>>> import numpy as np
>>> np.set_printoptions(precision=2, suppress=True, linewidth=100, sign=" ")
>>> E = np.load("mat.npy")
>>> E
array([[ 3,  0,  0],
       [ 0,  5,  0],
       [ 0,  0, -9]])
>>> # triangular
>>> round(np.linalg.det(E), 2)
np.float64(-135.0)
>>> print(E @ E)
[[  9   0   0]
 [  0  25   0]
 [  0   0  81]]
>>> np.flatnonzero(np.linalg.matrix_power((E != 0) + (E.T != 0) + np.eye(3), 3)[1])
array([ 1])
>>> np.sort(np.linalg.eigvals(E).real)
array([-9.,  3.,  5.])
>>> print((E != 0).astype(int))
[[ 1  0  0]
 [ 0  1  0]
 [ 0  0  1]]
>>> m1 = np.load("data.npy")
>>> m1
array([[ 0.71,  0.  , -0.71],
       [ 0.  ,  1.  ,  0.  ],
       [ 0.71,  0.  ,  0.71]])
>>> # orthonormal columns
>>> r0 = np.array([0, 1, 0])
>>> print(np.correlate(m1[1], m1[2], "full"))
[ 0.    0.71  0.    0.71  0.  ]
>>> np.cross(m1[1, :3], m1[2, :3])
array([ 0.71,  0.  , -0.71])
>>> print(np.polyval(r0, m1[1]))
[ 0.  1.  0.]
>>> np.array([np.convolve(row, r0, "same") for row in m1])
array([[ 0.71,  0.  , -0.71],
       [ 0.  ,  1.  ,  0.  ],
       [ 0.71,  0.  ,  0.71]])
>>> rng = np.random.default_rng(663219)
>>> z = rng.permutation(3)
>>> z
array([ 0,  2,  1])
>>> Y = E[z][:, z]
>>> np.allclose(Y, E)
False
>>> np.round(np.linalg.det(Y), 2), np.round(np.linalg.det(E[z]), 2)
(np.float64(-135.0), np.float64(135.0))
>>> Y
array([[ 3,  0,  0],
       [ 0, -9,  0],
       [ 0,  0,  5]])
>>> vec = np.array([2, 0, 1])
>>> y = Y @ vec
>>> y
array([ 6,  0,  5])
>>> np.linalg.solve(Y.T, Y[2])
array([ 0., -0.,  1.])
